% ipython --no-banner

In [1]: import numpy as np

In [2]: np.set_printoptions(suppress=True, linewidth=100)

In [3]: def rnd(a):
   ...:     return np.round(a, 2) + 0
   ...: 

In [4]: mat = np.minimum.outer(np.arange(1, 4), np.arange(1, 4)) * -1

In [5]: mat
Out[5]: 
array([[-1, -1, -1],
       [-1, -2, -2],
       [-1, -2, -3]])

In [6]: other = mat / np.sqrt((mat ** 2).mean(axis=1, keepdims=True))

In [7]: rnd(other[1])
Out[7]: array([-0.58, -1.15, -1.15])

In [8]: np.linalg.matrix_power(mat, 4)
Out[8]: 
array([[ 70, 126, 157],
       [126, 227, 283],
       [157, 283, 353]])

In [9]: rnd(np.sort(np.abs(np.linalg.eigvals(mat))))
Out[9]: array([0.31, 0.64, 5.05])

In [10]: (mat - mat.T) / 2
Out[10]: 
array([[0., 0., 0.],
       [0., 0., 0.],
       [0., 0., 0.]])

In [11]: np.linalg.determinant(mat)
AttributeError: module 'numpy.linalg' has no attribute 'determinant'


In [12]: np.trace(mat)
Out[12]: np.int64(-6)

In [13]: np.allclose(mat @ mat.T, mat.T @ mat)
Out[13]: True

In [14]: print(mat @ mat)
[[ 3  5  6]
 [ 5  9 11]
 [ 6 11 14]]

In [15]: assert mat == mat.T
ValueError: The truth value of an array with more than one element is ambiguous. Use a.any() or a.all()


In [16]: other = mat / np.linalg.norm(mat, axis=1, keepdims=True)

In [17]: gram = other @ other.T

In [18]: (gram - 2 * np.eye(3)).round(6).argmax(axis=1)
Out[18]: array([1, 2, 1])

In [19]: rnd(np.degrees(np.arccos(np.clip(gram[1, 2], -1, 1))))
Out[19]: np.float64(11.49)

In [20]: rnd(gram[1])
Out[20]: array([0.96, 1.  , 0.98])

In [21]: rnd(gram)
Out[21]: 
array([[1.  , 0.96, 0.93],
       [0.96, 1.  , 0.98],
       [0.93, 0.98, 1.  ]])

In [22]: np.argwhere(np.triu(np.abs(gram) > 0.95, 1))
Out[22]: 
array([[0, 1],
       [1, 2]])
